$ python -q
>>> import numpy as np
>>> np.set_printoptions(precision=2, suppress=True, linewidth=140)
>>> mat = np.load("a.npy")
>>> mat
array([[ 2,  3, -2,  3],
       [ 0, -3, -2,  0],
       [ 0,  0, -3, -2],
       [ 0,  0,  0,  2]])
>>> # triangular
>>> x0 = np.array([3, 0, 3, 0])
>>> h1 = np.maximum(mat @ x0, 0)
>>> mat * (h1 > 1e-9)[:, None]
array([[0, 0, 0, 0],
       [0, 0, 0, 0],
       [0, 0, 0, 0],
       [0, 0, 0, 0]])
>>> h1
array([0, 0, 0, 0])
>>> np.tanh(mat @ x0)
array([ 0., -1., -1.,  0.])
>>> hat = np.triu(np.array([[-6, 9, 6, 2], [-6, -9, 7, -8], [-8, -1, 8, 0], [-2, -3, 4, 3]]), 1) + np.eye(4)
>>> other = hat @ mat @ np.linalg.inv(hat)
>>> np.round(np.linalg.det(other), 2)
np.float64(36.0)
>>> other
array([[   2.,  -42.,  244., -345.],
       [   0.,   -3.,   -2.,  -54.],
       [   0.,    0.,   -3.,   -2.],
       [   0.,    0.,    0.,    2.]])
>>> C2 = mat.T @ mat
>>> np.trace(C2), (mat ** 2).sum()
(np.int64(56), np.int64(56))
>>> np.diag(C2)
array([ 4, 18, 17, 17])
>>> np.linalg.eigvalsh(C2)[::-1]
array([29.49, 17.73,  8.49,  0.29])
>>> np.sort(np.abs(np.linalg.eigvals(mat)))
array([2., 2., 3., 3.])
>>> np.trace(mat)
np.int64(-2)
>>> np.linalg.matrix_power(mat, 2)
array([[ 4, -3, -4, 16],
       [ 0,  9, 12,  4],
       [ 0,  0,  9,  2],
       [ 0,  0,  0,  4]])
>>> (mat - mat.T) / 2
array([[ 0. ,  1.5, -1. ,  1.5],
       [-1.5,  0. , -1. ,  0. ],
       [ 1. ,  1. ,  0. , -1. ],
       [-1.5,  0. ,  1. ,  0. ]])
>>> other = np.linalg.inv(mat)
>>> np.linalg.inv(other)
array([[ 2.,  3., -2.,  3.],
       [-0., -3., -2., -0.],
       [-0., -0., -3., -2.],
       [ 0.,  0.,  0.,  2.]])
>>> np.linalg.det(mat) * other
array([[ 18.,  18., -24., -51.],
       [ -0., -12.,   8.,   8.],
       [ -0.,  -0., -12., -12.],
       [  0.,   0.,   0.,  18.]])
>>> K = np.array([[-9, 0, 5, 1, -6],
...     [-8, 8, -7, 7, 6],
...     [-3, -4, -2, 9, -3],
...     [4, -8, 8, 6, 9],
...     [-1, 2, 4, 9, 6],
...     [0, 9, -4, -9, -5]])
>>> K[5] = K[1]
>>> K
array([[-9,  0,  5,  1, -6],
       [-8,  8, -7,  7,  6],
       [-3, -4, -2,  9, -3],
       [ 4, -8,  8,  6,  9],
       [-1,  2,  4,  9,  6],
       [-8,  8, -7,  7,  6]])
>>> # rows 1 and 5 are equal
>>> u = np.array([3, 4])
>>> np.cross(K[4, :3], K[5, :3])
array([-46, -39,   8])
>>> np.correlate(K[4], K[5], "full")
array([ -6,   5,  45,  60,  95,  -5,  -2, -24, -48])
>>> np.polyval(u, K[4])
array([ 1, 10, 16, 31, 22])
